$ python -q
>>> import numpy as np
>>> import numpy.linalg as la
>>> np.set_printoptions(precision=2, suppress=True, linewidth=120, legacy="1.25")
>>> out = np.array([[2, -1], [2, 0]])
>>> basis = np.array([[-3, -2], [0, 3]])
>>> W0 = np.kron(out, basis)
>>> print(W0)
[[-6 -4  3  2]
 [ 0  6  0 -3]
 [-6 -4  0  0]
 [ 0  6  0  0]]
>>> print(np.kron(np.eye(2, dtype=int), W0))
[[-6 -4  3  2  0  0  0  0]
 [ 0  6  0 -3  0  0  0  0]
 [-6 -4  0  0  0  0  0  0]
 [ 0  6  0  0  0  0  0  0]
 [ 0  0  0  0 -6 -4  3  2]
 [ 0  0  0  0  0  6  0 -3]
 [ 0  0  0  0 -6 -4  0  0]
 [ 0  0  0  0  0  6  0  0]]
>>> print(np.round(la.det(W0[::-1]), 2))
324.0
>>> print(np.round(np.poly(W0), 2) + 0)
[  1.   0.   0.   0. 324.]
>>> print(np.einsum("ij,ji->", W0, W0))
0
>>> print(np.round(la.eigvals(W0).sum().real, 2))
0.0
>>> print(np.round(la.det(2 * W0), 2), round(la.det(W0), 2))
5184.0 324.0
>>> feats = np.load("x.npy")
>>> print(feats)
[[ 4.52  1.77  1.2   0.05]
 [-4.63 -1.61 -0.97 -0.25]
 [ 2.88  2.69  2.7  -1.47]
 [ 1.49 -2.27 -3.15  2.77]
 [-4.4  -1.92 -1.4   0.14]
 [ 3.47 -1.21 -2.27  2.51]
 [ 4.81  1.02  0.2   0.89]
 [-4.56  0.01  1.02 -1.78]
 [-4.66 -0.2   0.79 -1.62]
 [ 1.16  2.82  3.25 -2.27]
 [ 0.3   2.74  3.33 -2.52]]
>>> # looks like rank 2
>>> Ac = feats - feats.mean(axis=0)
>>> U, s, vt = la.svd(Ac, full_matrices=False)
>>> print(np.abs(vt[0]).argmax())
0
>>> print(np.searchsorted(np.cumsum(s ** 2) / (s ** 2).sum(), 0.9) + 1)
2
>>> arr = np.load("a.npy")
>>> print(arr)
[[ 0.77 -0.39 -0.23 -0.23  0.39]
 [-0.39  0.35 -0.39 -0.39  0.65]
 [-0.23 -0.39  0.77 -0.23  0.39]
 [-0.23 -0.39 -0.23  0.77  0.39]
 [ 0.39  0.65  0.39  0.39  0.35]]
>>> vec = np.array([0, -5, -5, 3, 4])
>>> print(np.abs(la.eigvals(arr)))
[1. 1. 1. 1. 1.]
>>> print(np.round(la.det(arr), 2))
-1.0
>>> print(np.round(la.norm(vec), 2), round(la.norm(arr @ vec), 2))
8.66 8.66
>>> print(la.inv(arr))
[[ 0.77 -0.39 -0.23 -0.23  0.39]
 [-0.39  0.35 -0.39 -0.39  0.65]
 [-0.23 -0.39  0.77 -0.23  0.39]
 [-0.23 -0.39 -0.23  0.77  0.39]
 [ 0.39  0.65  0.39  0.39  0.35]]
>>> vals, evecs = la.eigh(arr)
>>> print(np.round(evecs.T @ arr @ evecs, 2) + 0)
[[-1.  0.  0.  0.  0.]
 [ 0.  1.  0.  0.  0.]
 [ 0.  0.  1.  0.  0.]
 [ 0.  0.  0.  1.  0.]
 [ 0.  0.  0.  0.  1.]]
>>> print(np.round(la.eigvalsh(arr + -1 * np.eye(5)), 2) + 0)
[-2.  0.  0.  0.  0.]
>>> print(round(np.abs(la.eigvals(arr)).max(), 2))
1.0
>>> print(np.round(arr @ arr, 2) + 0)
[[1. 0. 0. 0. 0.]
 [0. 1. 0. 0. 0.]
 [0. 0. 1. 0. 0.]
 [0. 0. 0. 1. 0.]
 [0. 0. 0. 0. 1.]]
>>> print(np.sort(np.abs(la.eigvals(arr))))
[1. 1. 1. 1. 1.]
>>> print(round(la.det(arr), 2))
-1.0
>>> X = np.array([[1, 1, 1, 1, 1, 1, 1, 1],
...     [1, -1, 1, -1, 1, -1, 1, -1],
...     [1, -1, -1, 1, 1, -1, -1, 1]])
>>> # columns 0 and 4 are equal
>>> vec = np.array([6, 1, 4, 2, 9, 3, 6, 2])
>>> print((X * vec).sum(axis=1))
[33 17  5]
>>> print((X @ vec).argmax())
0
>>> print(X * vec)
[[ 6  1  4  2  9  3  6  2]
 [ 6 -1  4 -2  9 -3  6 -2]
 [ 6 -1 -4  2  9 -3 -6  2]]
>>> print(X @ vec)
[33 17  5]
>>> print(la.norm(X @ vec) <= la.norm(X, 2) * la.norm(vec) + 1e-9)
True
>>> print(X @ np.ones(8))
[8. 0. 0.]
>>> W1 = np.array([[5, 0, 7, 4],
...     [0, 2, 3, 7],
...     [0, 7, 6, 2],
...     [7, 9, 3, 3],
...     [1, 1, 6, 6],
...     [6, 5, 2, 2],
...     [6, 1, 0, 8],
...     [5, 5, 6, 3]])
>>> coef = np.array([2, 1, 0, 1])
>>> hid = np.maximum(X @ W1 + coef, 0)
>>> print((hid > 0).mean(axis=0))
[0.67 0.67 1.   0.67]
>>> print(hid)
[[32 31 33 36]
 [ 0  0  5  6]
 [ 8  1 11  0]]
>>> print(la.matrix_rank(hid))
3
>>> basis = np.array([[3, -2, 0], [4, -5, 0], [2, -1, -2], [-1, -3, 3]])
>>> print((hid @ basis).round(6).argmax(axis=1))
[0 2 0]
>>> u, v = X[2], X[0]
>>> print(u @ v)
0
>>> p = (u @ v) / (u @ u) * u
>>> print(np.outer(u, v))
[[ 1  1  1  1  1  1  1  1]
 [-1 -1 -1 -1 -1 -1 -1 -1]
 [-1 -1 -1 -1 -1 -1 -1 -1]
 [ 1  1  1  1  1  1  1  1]
 [ 1  1  1  1  1  1  1  1]
 [-1 -1 -1 -1 -1 -1 -1 -1]
 [-1 -1 -1 -1 -1 -1 -1 -1]
 [ 1  1  1  1  1  1  1  1]]
>>> print(p)
[ 0. -0. -0.  0.  0. -0. -0.  0.]
>>> rng = np.random.default_rng(5278)
>>> out = X + rng.integers(-2, 3, (3, 2)) @ rng.integers(-2, 3, (2, 8))
>>> print(out)
[[-3  3  1  3 -1 -1 -4  0]
 [ 5 -5  1 -5  1  1  5 -1]
 [-3 -1 -1  1 -3 -3 -7 -1]]
>>> print(np.abs(out - X).sum(axis=1))
[18 18 18]
>>> print(la.matrix_rank(out - X, tol=1e-8))
2
>>> print(np.round(la.svd(out - X, compute_uv=False), 2) + 0)
[13.2   5.28  0.  ]
>>> K = np.load("block13.npy")
>>> print(K)
[[4 6 2 0]
 [6 9 3 0]
 [2 3 1 0]
 [0 0 0 0]]
>>> print(round(arr[:, 2] @ arr[:, 4], 2))
0.0
>>> print(la.pinv(arr))
[[ 0.77 -0.39 -0.23 -0.23  0.39]
 [-0.39  0.35 -0.39 -0.39  0.65]
 [-0.23 -0.39  0.77 -0.23  0.39]
 [-0.23 -0.39 -0.23  0.77  0.39]
 [ 0.39  0.65  0.39  0.39  0.35]]
>>> print(np.round(arr @ arr.T, 2) + 0)
[[1. 0. 0. 0. 0.]
 [0. 1. 0. 0. 0.]
 [0. 0. 1. 0. 0.]
 [0. 0. 0. 1. 0.]
 [0. 0. 0. 0. 1.]]
>>> print(la.norm(arr, axis=0))
[1. 1. 1. 1. 1.]
>>> print(np.abs(np.diag(la.qr(K)[1])) > 1e-9)
[ True False False False]
>>> print(np.unique(K.round(6), axis=0).shape)
(4, 4)
>>> print(la.lstsq(K[:-1].T, K[-1])[2])
1
>>> print(np.allclose(K[:-1].T @ la.lstsq(K[:-1].T, K[-1])[0], K[-1]))
True
>>> m1 = np.load("m.npy")
>>> print(m1)
[[-3.98  3.01  0.  ]
 [-3.98  2.99 -0.01]
 [-3.99  3.   -0.02]
 [-4.    3.01 -0.01]
 [-4.    2.99 -0.02]
 [-3.99  2.98 -0.01]
 [-4.04  2.96  0.  ]
 [-4.    2.98  0.  ]
 [-3.99  3.02  0.  ]
 [ 3.99 -5.03 -4.01]
 [ 4.   -5.01 -4.  ]
 [ 3.99 -5.   -3.95]
 [ 4.02 -4.99 -4.03]
 [ 4.02 -5.05 -4.  ]
 [ 3.98 -4.98 -3.99]
 [ 3.99 -5.01 -3.97]
 [ 3.96 -4.99 -4.  ]
 [ 4.   -5.02 -4.04]]
>>> C2 = np.cov(m1, rowvar=False)
>>> print(m1.std(axis=0))
[4. 4. 2.]
>>> print(C2)
[[ 16.9  -16.93  -8.44]
 [-16.93  16.95   8.45]
 [ -8.44   8.45   4.22]]
>>> print(np.argsort(-m1.std(axis=0).round(6), kind="stable"))
[1 0 2]
>>> u, v = m1[5], m1[14]
>>> print(round(u @ u, 2))
24.8
>>> print(round(u @ v, 2))
-30.68
>>> p = (u @ v) / (u @ u) * u
>>> print(v - p)
[-0.96 -1.29 -4.  ]
>>> print(np.round((v - p) @ u, 2))
-0.0
>>> d = la.norm(m1[:, None] - m1[None], axis=-1)
>>> print(d[16])
[11.96 11.94 11.95 11.97 11.95 11.94 11.97 11.95 11.97  0.05  0.04  0.06  0.07  0.08  0.02  0.05  0.    0.06]
>>> print(d[16].round(6).argsort(kind="stable")[:4])
[16 14 10 15]
>>> print(np.unravel_index(d.round(6).argmax(), d.shape))
(8, 13)
>>> basis = m1[[16, 0]].astype(float)
>>> for _ in range(7):
...     labels = la.norm(m1[:, None] - basis, axis=-1).argmin(axis=1)
...     basis = np.array([m1[labels == j].mean(axis=0) for j in range(2)])
... 
>>> print(labels)
[1 1 1 1 1 1 1 1 1 0 0 0 0 0 0 0 0 0]
>>> print(np.bincount(labels))
[9 9]
>>> print(basis)
[[ 3.99 -5.01 -4.  ]
 [-4.    2.99 -0.01]]
>>> print(np.abs(basis[1] - basis[0]).argmax())
1
>>> data = np.load("data.npy")
>>> print(data)
[[2 1 2 1 1]
 [1 0 1 0 0]
 [2 1 2 1 1]]
>>> # rows 0 and 2 are equal
>>> out = data / la.norm(data, axis=1, keepdims=True)
>>> C2 = out @ out.T
>>> print(np.argwhere(np.triu(np.abs(C2) > 0.95, 1)))
[[0 2]]
>>> print((C2 - 2 * np.eye(3)).round(6).argmax(axis=1))
[2 0 0]
>>> print(np.degrees(np.arccos(np.clip(C2[2, 0], -1, 1))))
0.0
>>> print(np.round(np.trace(la.pinv(data) @ data), 2))
2.0
>>> print(np.allclose(data[:-1].T @ la.lstsq(data[:-1].T, data[-1])[0], data[-1]))
True
>>> U, s, vt = la.svd(data)
>>> evecs = vt[:(s > 1e-8).sum()]
>>> vec = data[2] + -3 * data[1] + rng.integers(2) * np.eye(5)[0]
>>> print(vec)
[ 0.  1. -1.  1.  1.]
>>> print(np.allclose(evecs.T @ evecs @ vec, vec))
False
>>> print(np.diag(evecs.T @ evecs))
[0.5  0.33 0.5  0.33 0.33]
>>> print(la.matrix_rank(data, rtol=0.1))
2
>>> print(la.cond(data) > 100)
True
>>> print(np.argsort(-la.norm(data, axis=0).round(6), kind="stable")[:3])
[0 2 1]
>>> Ac = m1 - m1.mean(axis=0)
>>> U, s, vt = la.svd(Ac, full_matrices=False)
>>> print(s)
[25.44  0.08  0.07]
>>> print(np.round(s ** 2 / (s ** 2).sum(), 2) + 0)
[1. 0. 0.]
>>> print(np.abs(vt[-1]))
[0.59 0.2  0.78]
>>> print(la.matrix_rank(Ac))
3
>>> print(round((s ** 2).sum() ** 2 / (s ** 4).sum(), 2))
1.0
>>> F = np.loadtxt("case14.csv", delimiter=",")
>>> print(F)
[[-0.88  0.06  3.08]
 [-1.08 -0.02  2.93]
 [-1.07  0.07  3.17]
 [-2.94  0.01 -0.97]
 [-2.96  0.   -1.08]
 [-2.94 -0.22 -1.07]
 [ 3.04 -3.02 -1.1 ]
 [ 3.01 -3.04 -1.15]
 [ 3.03 -3.06 -0.9 ]]
>>> out = np.c_[F[:, :2] @ np.array([[-2, -2], [-4, 3]]), np.array([2, -9, 9, 2, 6, -7, -2, 5, 1])]
>>> print(out)
[[  1.52   1.94   2.  ]
 [  2.24   2.1   -9.  ]
 [  1.86   2.35   9.  ]
 [  5.84   5.91   2.  ]
 [  5.92   5.92   6.  ]
 [  6.76   5.22  -7.  ]
 [  6.   -15.14  -2.  ]
 [  6.14 -15.14   5.  ]
 [  6.18 -15.24   1.  ]]
>>> print(np.round(la.norm(out - F @ la.lstsq(F, out)[0], axis=0), 2) + 0)
[ 0.    0.   16.74]
>>> print(la.matrix_rank(out))
3
>>> print(la.matrix_rank(np.c_[F, out]))
4
>>> O, R = la.qr(out)
>>> print(R)
[[-15.41  10.45  -1.58]
 [  0.   -26.31   1.03]
 [  0.     0.   -16.78]]
>>> print(np.trace(O @ O.T))
3.0
>>> print(O.shape, R.shape)
(9, 3) (3, 3)
>>> print(np.allclose(R.T @ R, out.T @ out))
True
>>> print(O @ R)
[[  1.52   1.94   2.  ]
 [  2.24   2.1   -9.  ]
 [  1.86   2.35   9.  ]
 [  5.84   5.91   2.  ]
 [  5.92   5.92   6.  ]
 [  6.76   5.22  -7.  ]
 [  6.   -15.14  -2.  ]
 [  6.14 -15.14   5.  ]
 [  6.18 -15.24   1.  ]]
